$ python3 -q
>>> import numpy as np
>>> import numpy.linalg as la
>>> np.set_printoptions(precision=1, suppress=True, linewidth=120)
>>> B = np.array([[1, 3, 4, 1, 5],
...     [0, 1, 0, 4, 3],
...     [1, 4, 1, 1, 3],
...     [0, 4, 2, 0, 3],
...     [5, 4, 5, 0, 3]])
>>> B[-1] = B[0]
>>> mat = B + 0.3 * np.eye(5)
>>> mat
array([[1.3, 3. , 4. , 1. , 5. ],
       [0. , 1.3, 0. , 4. , 3. ],
       [1. , 4. , 1.3, 1. , 3. ],
       [0. , 4. , 2. , 0.3, 3. ],
       [1. , 3. , 4. , 1. , 5.3]])
>>> O, evecs = la.qr(mat[:, :1])[0], la.qr(mat[:, 1:])[0]
>>> sigma = la.svd(O.T @ evecs, compute_uv=False)
>>> round(float(la.norm(O @ O.T - evecs @ evecs.T, 2)), 1)
1.0
>>> (sigma > 0.9).sum()
np.int64(1)
>>> sigma
array([0.9])
>>> E = np.loadtxt("arr.csv", delimiter=",")
>>> E.round(1) + 0
array([[ 0.1,  0. ,  0. ,  0. ,  0. , -0.2, -0.2],
       [ 0. ,  0.2, -0.3,  0. ,  0.1,  0. , -0.1],
       [ 0. , -0.3,  0.7, -0.1,  0. , -0.2,  0.2],
       [ 0. ,  0. , -0.1,  0.1, -0.1,  0.2,  0.1],
       [ 0. ,  0.1,  0. , -0.1,  1. , -0.1,  0.1],
       [-0.2,  0. , -0.2,  0.2, -0.1,  0.6,  0.4],
       [-0.2, -0.1,  0.2,  0.1,  0.1,  0.4,  0.4]])
>>> t3 = np.stack([E, 4 * E, E[::-1]])
>>> la.matrix_rank(t3.reshape(3, -1))
np.int64(2)
>>> np.einsum("bij,cij->bc", t3, t3)
array([[ 3. , 12. , -0.2],
       [12. , 48. , -0.7],
       [-0.2, -0.7,  3. ]])
>>> def softmax(z):
...     e = np.exp(z - z.max(axis=-1, keepdims=True))
...     return e / e.sum(axis=-1, keepdims=True)
... 
>>> softmax(E[3])
array([0.1, 0.1, 0.1, 0.2, 0.1, 0.2, 0.2])
>>> np.round(softmax(10 * E[3]), 1) + 0
array([0.1, 0.1, 0. , 0.2, 0. , 0.5, 0.2])
>>> S = E @ E.T / np.sqrt(7)
>>> softmax(S)
array([[0.1, 0.1, 0.1, 0.1, 0.1, 0.1, 0.1],
       [0.1, 0.2, 0.1, 0.1, 0.2, 0.1, 0.1],
       [0.1, 0.1, 0.2, 0.1, 0.1, 0.1, 0.2],
       [0.1, 0.1, 0.1, 0.1, 0.1, 0.2, 0.1],
       [0.1, 0.1, 0.1, 0.1, 0.2, 0.1, 0.1],
       [0.1, 0.1, 0.1, 0.1, 0.1, 0.2, 0.2],
       [0.1, 0.1, 0.1, 0.1, 0.1, 0.2, 0.2]])
>>> softmax(S + np.triu(np.full(S.shape, -np.inf), 1))
array([[1. , 0. , 0. , 0. , 0. , 0. , 0. ],
       [0.5, 0.5, 0. , 0. , 0. , 0. , 0. ],
       [0.3, 0.3, 0.4, 0. , 0. , 0. , 0. ],
       [0.2, 0.3, 0.2, 0.3, 0. , 0. , 0. ],
       [0.2, 0.2, 0.2, 0.2, 0.3, 0. , 0. ],
       [0.2, 0.2, 0.2, 0.2, 0.2, 0.2, 0. ],
       [0.1, 0.1, 0.1, 0.1, 0.1, 0.2, 0.2]])
>>> softmax(S).round(6).argmax(axis=1)
array([0, 1, 2, 5, 4, 5, 6])
